>>> import numpy as np
>>> import numpy.linalg as la
>>> np.set_printoptions(precision=3, suppress=True, linewidth=120, legacy="1.25")
>>> tidy = lambda a: np.round(a, 3) + 0
>>> arr = np.load("case0.npy")
>>> arr
array([[  22,    2,    0,    2,    1,    0,    3,    2,    0,    0,    2,    3,    3,    3,    1],
       [   1,   21,    0,    3,    3,    0,    2,    2,    3,    2,    1,    0,    1,    2,    0],
       [   0,    3,  102,    2,    0,    3,    0,    0,    2,    2,    2,    1,    1,    3,    2],
       [   2,    3,    3,  -99,    2,    1,    2,    0,    3,    0,    3,    1,    0,    1,    0],
       [   1,    1,    2,    1,   82,    2,    2,    0,    1,    3,    0,    0,    1,    2,    2],
       [   3,    2,    2,    3,    3,   60,    0,    1,    2,    3,    2,    3,    2,    2,    3],
       [   1,    0,    2,    0,    0,    0, -100,    3,    2,    2,    2,    0,    2,    2,    3],
       [   3,    2,    2,    1,    2,    3,    0, -100,    2,    0,    0,    1,    3,    2,    3],
       [   3,    2,    1,    1,    1,    0,    2,    3,   42,    2,    1,    0,    0,    0,    0],
       [   2,    3,    2,    2,    1,    0,    1,    1,    3,   80,    0,    3,    3,    0,    0],
       [   3,    3,    1,    0,    3,    1,    1,    0,    1,    1,  -38,    3,    3,    2,    1],
       [   2,    2,    3,    3,    0,    2,    1,    3,    1,    3,    0,    1,    1,    1,    0],
       [   3,    2,    0,    1,    1,    0,    2,    1,    1,    2,    2,    2,  -77,    1,    0],
       [   3,    3,    1,    1,    0,    2,    1,    1,    1,    1,    3,    0,    3,  -77,    2],
       [   3,    1,    3,    1,    0,    0,    1,    0,    1,    1,    3,    3,    3,    2,  -77]])
>>> rng = np.random.default_rng(332)
>>> A2 = arr + rng.integers(-2, 3, (15, 14)) @ rng.integers(-2, 3, (14, 15))
>>> A2
array([[  14,   -5,    1,   12,   -3,    4,    5,  -11,   -8,    0,    1,    7,    4,   -6,  -10],
       [  -5,   17,   -3,    3,   11,   -2,    4,    0,    8,    3,    4,    6,    8,    3,   -4],
       [   9,    3,   95,   10,   -3,    1,    4,    8,   14,    2,    4,    0,   13,    6,    2],
       [   4,    7,   -9, -108,   10,    0,    3,    6,    8,  -22,    7,    3,    5,   10,    1],
       [  -2,    2,    2,   -8,   85,   -7,    3,    7,   -1,    9,    4,    8,    6,    6,    1],
       [  -2,    7,    0,   -1,    3,   60,    5,   -4,   -5,   -1,   -5,   12,   -2,    2,   -2],
       [   5,    0,   -1,  -12,   -1,   13,  -98,    7,   -4,  -10,    5,    2,    0,    4,   -3],
       [   5,    2,   15,   12,    0,   14,   10, -112,    7,   -7,    5,   -6,   -1,  -13,   -1],
       [ -17,  -24,   -2,    4,   -8,    9,    3,   -9,   41,    5,   11,   -2,    8,    0,   -5],
       [   3,   -1,   12,   10,    5,   -2,    6,  -13,    0,   91,    5,   -6,    1,  -10,   -2],
       [   5,   11,    9,   -8,   10,   -6,   -4,   -2,   -4,    6,  -45,   -1,  -13,    2,    7],
       [ -12,   -7,   -4,   -9,   -1,   -8,   -5,    7,  -18,    4,    3,   10,    8,    0,    1],
       [   4,    3,    2,   13,   -7,    4,    3,   -3,   10,    4,    0,   -2,  -84,    5,    4],
       [   0,    5,  -15,  -14,    1,   -7,   -4,   19,  -10,    1,   -2,   17,   18,  -71,    2],
       [   2,    0,    2,   15,   -8,    7,    4,   -4,    5,  -10,    0,    4,    2,   -4,  -81]])
>>> np.abs(A2 - arr).sum(axis=1)
array([ 83,  54,  71,  91,  63,  62,  72, 108, 112,  90,  90, 104,  65, 123,  69])
>>> la.matrix_rank(A2 - arr, tol=1e-8)
14
